$ python -q
>>> import numpy as np
>>> from numpy import linalg as LA
>>> np.set_printoptions(precision=1, suppress=True, linewidth=160, floatmode="fixed")
>>> X = np.load("out1.npy")
>>> X
array([[-7, -9, -5],
       [-9, -7, -9],
       [-5, -9, -7]])
>>> w, V = LA.eigh(X)
>>> np.unique(w.round(6) + 0, return_counts=True)[1]
array([1, 1, 1])
>>> (w > 1e-8).sum(), (w < -1e-8).sum()
(np.int64(1), np.int64(2))
>>> np.abs(V[:, -1]).round(6).argmax()
np.int64(1)
>>> w
array([-22.5,  -2.0,   3.5])
>>> np.allclose(X @ X.T, X.T @ X)
True
>>> np.round(LA.det(X), 1)
np.float64(156.0)
>>> np.allclose(X, X.T)
True
>>> (X - X.T) / 2
array([[0.0, 0.0, 0.0],
       [0.0, 0.0, 0.0],
       [0.0, 0.0, 0.0]])
>>> np.sort(np.abs(LA.eigvals(X)))
array([ 2.0,  3.5, 22.5])
>>> feats = np.load("a.npy")
>>> feats
array([[ 0.0, -1.0, -2.0,  3.0],
       [ 0.0,  1.0, -2.0,  2.0],
       [ 1.0,  0.0, -2.0,  1.0],
       [ 0.0,  0.0,  0.0, -1.0]])
>>> feats.sum(axis=0)
array([ 1.0,  0.0, -6.0,  5.0])
>>> np.unravel_index(np.abs(feats).argmax(), feats.shape)
(np.int64(0), np.int64(3))
>>> x0 = np.array([-3, 3, -2, 2])
>>> rhs = feats @ x0
>>> b, lr = np.zeros(4), 1 / LA.norm(feats, 2) ** 2
>>> for i in range(30):
...     b -= lr * feats.T @ (feats @ b - rhs)
...     if i % 10 == 0: print(i, round(LA.norm(feats @ b - rhs), 1))
... 
0 4.8
10 2.6
20 1.5
>>> b
array([-1.4,  2.8, -1.4,  2.4])
